>>> import numpy as np
>>> np.set_printoptions(suppress=True, linewidth=120)
>>> def rd(a):
...     return np.round(a, 3) + 0
... 
>>> W0 = np.load("a.npy")
>>> rd(W0)
array([[ 0.991,  0.048,  0.003,  0.044, -0.01 ,  0.013,  0.027,  0.011, -0.002,  0.011, -0.061],
       [ 0.048,  0.756, -0.017, -0.224,  0.05 , -0.066, -0.141, -0.058,  0.01 , -0.059,  0.313],
       [ 0.003, -0.017,  0.999, -0.015,  0.003, -0.005, -0.01 , -0.004,  0.001, -0.004,  0.022],
       [ 0.044, -0.224, -0.015,  0.794,  0.046, -0.061, -0.129, -0.054,  0.009, -0.054,  0.288],
       [-0.01 ,  0.05 ,  0.003,  0.046,  0.99 ,  0.013,  0.029,  0.012, -0.002,  0.012, -0.064],
       [ 0.013, -0.066, -0.005, -0.061,  0.013,  0.982, -0.038, -0.016,  0.003, -0.016,  0.085],
       [ 0.027, -0.141, -0.01 , -0.129,  0.029, -0.038,  0.919, -0.034,  0.006, -0.034,  0.181],
       [ 0.011, -0.058, -0.004, -0.054,  0.012, -0.016, -0.034,  0.986,  0.002, -0.014,  0.075],
       [-0.002,  0.01 ,  0.001,  0.009, -0.002,  0.003,  0.006,  0.002,  1.   ,  0.002, -0.013],
       [ 0.011, -0.059, -0.004, -0.054,  0.012, -0.016, -0.034, -0.014,  0.002,  0.986,  0.075],
       [-0.061,  0.313,  0.022,  0.288, -0.064,  0.085,  0.181,  0.075, -0.013,  0.075,  0.598]])
>>> vals, V = np.linalg.eigh(W0)
>>> x0 = np.array([-2, 0, 3, 0, 2, 3, -1, 2, 0, 1, -3])
>>> rd(V * np.abs(vals) @ V.T)
array([[ 0.991,  0.048,  0.003,  0.044, -0.01 ,  0.013,  0.027,  0.011, -0.002,  0.011, -0.061],
       [ 0.048,  0.756, -0.017, -0.224,  0.05 , -0.066, -0.141, -0.058,  0.01 , -0.059,  0.313],
       [ 0.003, -0.017,  0.999, -0.015,  0.003, -0.005, -0.01 , -0.004,  0.001, -0.004,  0.022],
       [ 0.044, -0.224, -0.015,  0.794,  0.046, -0.061, -0.129, -0.054,  0.009, -0.054,  0.288],
       [-0.01 ,  0.05 ,  0.003,  0.046,  0.99 ,  0.013,  0.029,  0.012, -0.002,  0.012, -0.064],
       [ 0.013, -0.066, -0.005, -0.061,  0.013,  0.982, -0.038, -0.016,  0.003, -0.016,  0.085],
       [ 0.027, -0.141, -0.01 , -0.129,  0.029, -0.038,  0.919, -0.034,  0.006, -0.034,  0.181],
       [ 0.011, -0.058, -0.004, -0.054,  0.012, -0.016, -0.034,  0.986,  0.002, -0.014,  0.075],
       [-0.002,  0.01 ,  0.001,  0.009, -0.002,  0.003,  0.006,  0.002,  1.   ,  0.002, -0.013],
       [ 0.011, -0.059, -0.004, -0.054,  0.012, -0.016, -0.034, -0.014,  0.002,  0.986,  0.075],
       [-0.061,  0.313,  0.022,  0.288, -0.064,  0.085,  0.181,  0.075, -0.013,  0.075,  0.598]])
>>> rd(x0 @ W0 @ x0)
np.float64(34.917)
>>> rd(np.abs(W0).sum(axis=1).max()), rd(np.abs(vals).max())
(np.float64(1.774), np.float64(1.0))
>>> vals, V = np.linalg.eigh(W0)
>>> rd(vals)
array([0., 1., 1., 1., 1., 1., 1., 1., 1., 1., 1.])
>>> rd(np.linalg.svd(W0, compute_uv=False))
array([1., 1., 1., 1., 1., 1., 1., 1., 1., 1., 0.])
>>> rd(np.linalg.eigvalsh(W0 + 4 * np.eye(11)))
array([4., 5., 5., 5., 5., 5., 5., 5., 5., 5., 5.])
>>> rd(np.linalg.eigvalsh(W0 @ W0))
array([0., 1., 1., 1., 1., 1., 1., 1., 1., 1., 1.])
>>> (vals > 1e-8).sum(), (vals < -1e-8).sum()
(np.int64(10), np.int64(0))
>>> rd(V.T @ W0 @ V)
array([[0., 0., 0., 0., 0., 0., 0., 0., 0., 0., 0.],
       [0., 1., 0., 0., 0., 0., 0., 0., 0., 0., 0.],
       [0., 0., 1., 0., 0., 0., 0., 0., 0., 0., 0.],
       [0., 0., 0., 1., 0., 0., 0., 0., 0., 0., 0.],
       [0., 0., 0., 0., 1., 0., 0., 0., 0., 0., 0.],
       [0., 0., 0., 0., 0., 1., 0., 0., 0., 0., 0.],
       [0., 0., 0., 0., 0., 0., 1., 0., 0., 0., 0.],
       [0., 0., 0., 0., 0., 0., 0., 1., 0., 0., 0.],
       [0., 0., 0., 0., 0., 0., 0., 0., 1., 0., 0.],
       [0., 0., 0., 0., 0., 0., 0., 0., 0., 1., 0.],
       [0., 0., 0., 0., 0., 0., 0., 0., 0., 0., 1.]])
>>> np.unique(vals.round(6) + 0, return_counts=True)[1]
array([ 1, 10])
>>> Q, _ = np.linalg.qr(np.array([[-1.6, 0.6, -2.1, 0.2, 0.5, -0.4, 0.7],
...     [-1.7, -0.8, -0.1, 1.6, -1.2, -0.3, -0.8],
...     [-0.4, 0.6, 1.2, 0.9, -0.7, 0.5, 0.2],
...     [0.2, 0.3, -1.5, -1.2, 1.3, 0.9, 1.5],
...     [1.3, 0.0, -0.4, 0.5, 0.0, 0.3, 0.7],
...     [-0.1, 0.2, 0.9, -0.8, 0.5, 0.1, -0.7],
...     [1.2, -0.1, 0.4, -1.0, 0.5, -1.4, 0.6],
...     [-0.4, -0.2, -1.1, -1.2, -0.8, -1.1, 1.6],
...     [-0.5, 0.7, 1.4, -0.8, 1.1, -1.9, -0.8]]))
>>> A = Q @ Q.T
>>> rd(A)
array([[ 0.876, -0.024, -0.062,  0.049,  0.038, -0.182, -0.203,  0.058,  0.15 ],
       [-0.024,  0.935,  0.001, -0.003, -0.159, -0.181,  0.016, -0.04 , -0.01 ],
       [-0.062,  0.001,  0.967,  0.027,  0.054, -0.06 , -0.113,  0.04 ,  0.083],
       [ 0.049, -0.003,  0.027,  0.978, -0.05 ,  0.042,  0.093, -0.034, -0.068],
       [ 0.038, -0.159,  0.054, -0.05 ,  0.527, -0.347,  0.218, -0.159, -0.154],
       [-0.182, -0.181, -0.06 ,  0.042, -0.347,  0.38 , -0.163, -0.038,  0.126],
       [-0.203,  0.016, -0.113,  0.093,  0.218, -0.163,  0.614,  0.143,  0.282],
       [ 0.058, -0.04 ,  0.04 , -0.034, -0.159, -0.038,  0.143,  0.929, -0.103],
       [ 0.15 , -0.01 ,  0.083, -0.068, -0.154,  0.126,  0.282, -0.103,  0.794]])
>>> rng = np.random.default_rng(93)
>>> labels = rng.permutation(9)
>>> labels
array([8, 3, 1, 2, 7, 4, 5, 0, 6])
>>> other = A[labels][:, labels]
>>> print(np.trace(other))
7.0
>>> rd(np.linalg.det(other)), rd(np.linalg.det(A[labels]))
(np.float64(0.0), np.float64(0.0))
>>> rd(other)
array([[ 0.794, -0.068, -0.01 ,  0.083, -0.103, -0.154,  0.126,  0.15 ,  0.282],
       [-0.068,  0.978, -0.003,  0.027, -0.034, -0.05 ,  0.042,  0.049,  0.093],
       [-0.01 , -0.003,  0.935,  0.001, -0.04 , -0.159, -0.181, -0.024,  0.016],
       [ 0.083,  0.027,  0.001,  0.967,  0.04 ,  0.054, -0.06 , -0.062, -0.113],
       [-0.103, -0.034, -0.04 ,  0.04 ,  0.929, -0.159, -0.038,  0.058,  0.143],
       [-0.154, -0.05 , -0.159,  0.054, -0.159,  0.527, -0.347,  0.038,  0.218],
       [ 0.126,  0.042, -0.181, -0.06 , -0.038, -0.347,  0.38 , -0.182, -0.163],
       [ 0.15 ,  0.049, -0.024, -0.062,  0.058,  0.038, -0.182,  0.876, -0.203],
       [ 0.282,  0.093,  0.016, -0.113,  0.143,  0.218, -0.163, -0.203,  0.614]])
>>> rd(np.sort(np.abs(np.linalg.eigvals(other))))
array([0., 0., 1., 1., 1., 1., 1., 1., 1.])
